% ipython --no-banner

In [1]: import numpy as np

In [2]: np.set_printoptions(precision=3, suppress=True, linewidth=160, sign=" ")

In [3]: def rnd(a):
   ...:     return np.round(a, 3) + 0
   ...: 

In [4]: arr = np.load("test13.npy")

In [5]: arr
Out[5]: 
array([[ -1,  -1,  -3,   3,  -4,  -2,  -1,  -4,   4,   5],
       [  4,   4,  -7,   0,  -8,   0,   0,  -6,   5,   4],
       [  9,   0,  -9,  -1, -12,   2,   4,  -8,   2,   7],
       [ 11,   4, -12,   3, -16,  -2,   9,  -7,   3,   7],
       [ 16,   0, -11,   6, -11,  -3,   5,  -5,   4,  12],
       [ 15,   0, -13,  10, -14,   0,   7,  -8,  -1,  15],
       [ 17,   4, -11,   5,  -9,   3,  11,  -9,   3,  10],
       [ 19,   9, -16,   7, -12,   7,  15,  -8,   1,   6],
       [ 19,  13, -19,   9, -12,  10,  15,  -5,   2,   5],
       [ 20,   8, -17,  10, -15,  11,  18,   0,   3,   4],
       [ 22,   9, -14,  10, -15,  14,  21,  -1,   7,   8],
       [ 18,  12, -11,  11, -12,  18,  17,   1,  10,   6],
       [ 13,  15,  -9,  13,  -7,  15,  15,   2,  14,   6],
       [  8,  12,  -5,  11,  -3,  20,  14,   7,  18,  10],
       [ 13,  14,  -4,  12,  -2,  21,  11,   9,  17,  14],
       [ 18,   9,  -9,   7,   3,  20,  14,   5,  16,  11],
       [ 13,  12, -14,   6,   1,  22,  15,   5,  18,   6],
       [ 15,   8, -12,   7,   5,  18,  15,   2,  16,   7],
       [ 12,   5, -13,   6,  10,  14,  16,   7,  18,   4],
       [ 14,   4, -13,   3,  13,   9,  20,   2,  16,   3],
       [ 10,  -1, -18,  -2,  14,   4,  23,  -2,  19,   4],
       [  6,  -1, -21,   1,  15,   9,  20,  -5,  18,   3],
       [ 10,  -3, -20,  -3,  19,   8,  18,  -9,  21,  -2],
       [ 14,  -6, -15,  -2,  15,   8,  15,  -4,  20,  -2],
       [ 12,  -3, -19,  -6,  18,  12,  20,  -9,  21,  -4],
       [  9,  -1, -22,  -6,  16,  14,  16, -12,  18,  -9],
       [ 14,   3, -21,  -5,  16,  17,  18, -10,  13,  -8],
       [ 10,  -1, -17,  -9,  12,  15,  15, -13,  13,  -3],
       [  8,  -2, -14, -10,  14,  15,  18, -10,  18,  -5],
       [  4,   1, -15,  -6,  11,  15,  20,  -9,  13,  -6],
       [ -1,   0, -14,  -2,  13,  11,  16, -13,   8,  -8],
       [ -6,   2, -17,   0,   8,   6,  15,  -8,   8,  -3],
       [ -9,   1, -17,  -5,  11,   6,  19,  -4,   8,  -3],
       [-10,   4, -16,  -3,  11,  11,  20,   0,   9,   0],
       [-10,   2, -18,  -1,   8,   7,  16,   1,  12,  -2],
       [ -8,   1, -15,  -4,  10,   5,  19,  -3,   9,   1],
       [ -8,  -2, -12,  -8,   9,   1,  18,  -5,   7,  -3],
       [-13,   1, -17, -11,  10,   3,  19,  -8,  10,  -8]])

In [6]: cov = np.cov(arr, rowvar=False)

In [7]: np.argsort(-arr.std(axis=0).round(6), kind="stable")
Out[7]: array([ 4,  0,  5,  3,  8,  9,  7,  6,  1,  2])

In [8]: rnd(np.corrcoef(arr[:, 3], arr[:, 9])[0, 1])
Out[8]: np.float64(0.834)

In [9]: rnd(np.polyfit(arr[:, 3], arr[:, 9], 1))
Out[9]: array([ 0.788,  1.259])

In [10]: rnd(arr.std(axis=0))
Out[10]: array([  9.661,   5.378,   4.599,   6.754,  11.392,   6.904,   5.529,   5.782,   6.433,   6.385])

In [11]: cov.shape
Out[11]: (10, 10)

In [12]: K = np.loadtxt("m.csv", delimiter=",")

In [13]: K
Out[13]: 
array([[ 1.,  2.,  0.,  0.,  0.,  1.,  0.,  0.,  2.,  2.,  0.],
       [ 0.,  2.,  0.,  2.,  2.,  2.,  0.,  0.,  0.,  0.,  0.],
       [ 0.,  0.,  1.,  0.,  3.,  2.,  2.,  3.,  3.,  2.,  3.],
       [ 0.,  0.,  0.,  0.,  3.,  2.,  1.,  3.,  0.,  2.,  0.],
       [ 0.,  0.,  0.,  0.,  1.,  3.,  3.,  1.,  3.,  1.,  1.],
       [ 0.,  0.,  0.,  0.,  0.,  2.,  3.,  3.,  3.,  3.,  1.],
       [ 0.,  0.,  0.,  0.,  0.,  0.,  0.,  3.,  3.,  1.,  0.],
       [ 0.,  0.,  0.,  0.,  0.,  0.,  0.,  1.,  3.,  0.,  2.],
       [ 0.,  0.,  0.,  0.,  0.,  0.,  0.,  0.,  2.,  2.,  2.],
       [ 0.,  0.,  0.,  0.,  0.,  0.,  0.,  0.,  0.,  1.,  2.],
       [ 0.,  0.,  0.,  0.,  0.,  0.,  0.,  0.,  0.,  0.,  3.]])

In [14]: rnd(np.trace(np.linalg.pinv(K) @ K))
Out[14]: np.float64(10.0)

In [15]: rnd(K @ np.linalg.pinv(K) @ K)
Out[15]: 
array([[ 1.,  2.,  0.,  0.,  0.,  1.,  0.,  0.,  2.,  2.,  0.],
       [ 0.,  2.,  0.,  2.,  2.,  2.,  0.,  0.,  0.,  0.,  0.],
       [ 0.,  0.,  1.,  0.,  3.,  2.,  2.,  3.,  3.,  2.,  3.],
       [ 0.,  0.,  0.,  0.,  3.,  2.,  1.,  3.,  0.,  2.,  0.],
       [ 0.,  0.,  0.,  0.,  1.,  3.,  3.,  1.,  3.,  1.,  1.],
       [ 0.,  0.,  0.,  0.,  0.,  2.,  3.,  3.,  3.,  3.,  1.],
       [ 0.,  0.,  0.,  0.,  0.,  0.,  0.,  3.,  3.,  1.,  0.],
       [ 0.,  0.,  0.,  0.,  0.,  0.,  0.,  1.,  3.,  0.,  2.],
       [ 0.,  0.,  0.,  0.,  0.,  0.,  0.,  0.,  2.,  2.,  2.],
       [ 0.,  0.,  0.,  0.,  0.,  0.,  0.,  0.,  0.,  1.,  2.],
       [ 0.,  0.,  0.,  0.,  0.,  0.,  0.,  0.,  0.,  0.,  3.]])

In [16]: Uu, sig, Vt = np.linalg.svd(K, full_matrices=False)

In [17]: rnd(sig / sig[0])
Out[17]: array([ 1.   ,  0.431,  0.35 ,  0.31 ,  0.264,  0.226,  0.124,  0.081,  0.062,  0.01 ,  0.   ])

In [18]: rnd(Uu.T @ Uu)
Out[18]: 
array([[ 1.,  0.,  0.,  0.,  0.,  0.,  0.,  0.,  0.,  0.,  0.],
       [ 0.,  1.,  0.,  0.,  0.,  0.,  0.,  0.,  0.,  0.,  0.],
       [ 0.,  0.,  1.,  0.,  0.,  0.,  0.,  0.,  0.,  0.,  0.],
       [ 0.,  0.,  0.,  1.,  0.,  0.,  0.,  0.,  0.,  0.,  0.],
       [ 0.,  0.,  0.,  0.,  1.,  0.,  0.,  0.,  0.,  0.,  0.],
       [ 0.,  0.,  0.,  0.,  0.,  1.,  0.,  0.,  0.,  0.,  0.],
       [ 0.,  0.,  0.,  0.,  0.,  0.,  1.,  0.,  0.,  0.,  0.],
       [ 0.,  0.,  0.,  0.,  0.,  0.,  0.,  1.,  0.,  0.,  0.],
       [ 0.,  0.,  0.,  0.,  0.,  0.,  0.,  0.,  1.,  0.,  0.],
       [ 0.,  0.,  0.,  0.,  0.,  0.,  0.,  0.,  0.,  1.,  0.],
       [ 0.,  0.,  0.,  0.,  0.,  0.,  0.,  0.,  0.,  0.,  1.]])

In [19]: np.allclose(Uu * sig @ Vt, K)
Out[19]: True

In [20]: Uu.shape, sig.shape, Vt.shape
Out[20]: ((11, 11), (11,), (11, 11))

In [21]: rng = np.random.default_rng(737)

In [22]: idx = rng.permutation(11)

In [23]: idx
Out[23]: array([  7,  10,   9,   0,   8,   2,   3,   1,   4,   6,   5])

In [24]: A2 = K[idx][:, idx]

In [25]: rnd(np.linalg.det(A2)), rnd(np.linalg.det(K[idx]))
Out[25]: (np.float64(0.0), np.float64(0.0))

In [26]: np.trace(A2)
Out[26]: np.float64(14.0)
